>>> import numpy as np
>>> np.set_printoptions(precision=3, suppress=True, linewidth=160)
>>> A = np.array([[-2.0, 1.0, 0.0, 0.0, 0.0],
...     [0.0, -2.0, 1.0, 0.0, 0.0],
...     [0.0, 0.0, -2.0, 1.0, 0.0],
...     [0.0, 0.0, 0.0, -2.0, 1.0],
...     [0.0, 0.0, 0.0, 0.0, -2.0]])
>>> # triangular
>>> round(np.linalg.det(2 * A), 3), round(np.linalg.det(A), 3)
(np.float64(-1024.0), np.float64(-32.0))
>>> np.einsum("ij,ji->", A, A)
np.float64(20.0)
>>> round(np.linalg.eigvals(A).sum().real, 3)
np.float64(-10.0)
>>> print(round(np.linalg.det(A.T), 3))
-32.0
>>> np.poly(A)
array([ 1., 10., 40., 80., 80., 32.])
>>> np.kron(np.eye(2, dtype=int), A)
array([[-2.,  1.,  0.,  0.,  0., -0.,  0.,  0.,  0.,  0.],
       [ 0., -2.,  1.,  0.,  0.,  0., -0.,  0.,  0.,  0.],
       [ 0.,  0., -2.,  1.,  0.,  0.,  0., -0.,  0.,  0.],
       [ 0.,  0.,  0., -2.,  1.,  0.,  0.,  0., -0.,  0.],
       [ 0.,  0.,  0.,  0., -2.,  0.,  0.,  0.,  0., -0.],
       [-0.,  0.,  0.,  0.,  0., -2.,  1.,  0.,  0.,  0.],
       [ 0., -0.,  0.,  0.,  0.,  0., -2.,  1.,  0.,  0.],
       [ 0.,  0., -0.,  0.,  0.,  0.,  0., -2.,  1.,  0.],
       [ 0.,  0.,  0., -0.,  0.,  0.,  0.,  0., -2.,  1.],
       [ 0.,  0.,  0.,  0., -0.,  0.,  0.,  0.,  0., -2.]])
>>> np.round(np.linalg.det(A[::-1]), 3)
np.float64(-32.0)
>>> rng = np.random.default_rng(141)
>>> B = A + rng.integers(-2, 3, (5, 4)) @ rng.integers(-2, 3, (4, 5))
>>> B
array([[-9., -1.,  3.,  3.,  0.],
       [10.,  2., -5., -6.,  0.],
       [-3., -2., -5.,  0.,  1.],
       [ 2.,  1., -2., -3., -1.],
       [-4., -2., -2.,  0., -2.]])
>>> np.linalg.matrix_rank(B - A, tol=1e-8)
np.int64(4)
>>> np.abs(B - A).sum(axis=1)
array([15., 26., 10.,  8.,  8.])
